$ python3 -q
>>> import numpy as np
>>> np.set_printoptions(precision=2, suppress=True, linewidth=200, legacy="1.25")
>>> def rnd(a):
...     return np.round(a, 2) + 0
... 
>>> feats = np.loadtxt("test11.csv", delimiter=",")
>>> feats
array([[0., 0., 0., 0., 0., 0., 0., 0., 0., 0., 0., 0., 1., 3.],
       [0., 0., 0., 2., 0., 0., 3., 0., 0., 0., 0., 0., 0., 0.],
       [0., 0., 0., 0., 0., 1., 0., 2., 1., 1., 2., 2., 0., 0.],
       [2., 0., 0., 0., 0., 0., 0., 0., 0., 2., 0., 0., 0., 0.],
       [0., 3., 1., 2., 0., 0., 0., 2., 0., 0., 0., 0., 2., 0.],
       [0., 0., 0., 0., 0., 0., 0., 0., 0., 0., 0., 0., 0., 0.],
       [0., 0., 1., 3., 0., 0., 3., 0., 0., 1., 0., 0., 0., 2.],
       [0., 0., 0., 0., 0., 0., 0., 0., 0., 0., 3., 0., 0., 0.],
       [3., 0., 2., 0., 0., 0., 0., 0., 0., 3., 3., 0., 0., 0.]])
>>> left, s, VT = np.linalg.svd(feats)
>>> V = VT[:(s > 1e-8).sum()]
>>> rng = np.random.default_rng(488716)
>>> x = feats[1] + 4 * feats[2] + rng.integers(2) * np.eye(14)[4]
>>> x
array([0., 0., 0., 2., 0., 4., 3., 8., 4., 4., 8., 8., 0., 0.])
>>> rnd(np.diag(V.T @ V))
array([0.67, 0.5 , 1.  , 0.72, 0.  , 0.1 , 0.88, 0.47, 0.1 , 0.67, 1.  , 0.42, 0.51, 0.95])
>>> np.linalg.matrix_rank(np.vstack([feats, x]))
8
>>> x = np.array([1, 0, -3, -1, 0, 2, 2, -2, -2, 3, -1, -2, 1, 1])
>>> a = np.maximum(feats @ x, 0)
>>> feats.T @ a
array([25.,  0., 11., 23.,  0.,  0., 27.,  0.,  0., 30.,  9.,  0.,  4., 22.])
>>> rnd(np.tanh(feats @ x))
array([ 1.,  1., -1.,  1., -1.,  0.,  1., -1.,  1.])
>>> feats * (a > 1e-9)[:, None]
array([[0., 0., 0., 0., 0., 0., 0., 0., 0., 0., 0., 0., 1., 3.],
       [0., 0., 0., 2., 0., 0., 3., 0., 0., 0., 0., 0., 0., 0.],
       [0., 0., 0., 0., 0., 0., 0., 0., 0., 0., 0., 0., 0., 0.],
       [2., 0., 0., 0., 0., 0., 0., 0., 0., 2., 0., 0., 0., 0.],
       [0., 0., 0., 0., 0., 0., 0., 0., 0., 0., 0., 0., 0., 0.],
       [0., 0., 0., 0., 0., 0., 0., 0., 0., 0., 0., 0., 0., 0.],
       [0., 0., 1., 3., 0., 0., 3., 0., 0., 1., 0., 0., 0., 2.],
       [0., 0., 0., 0., 0., 0., 0., 0., 0., 0., 0., 0., 0., 0.],
       [3., 0., 2., 0., 0., 0., 0., 0., 0., 3., 3., 0., 0., 0.]])
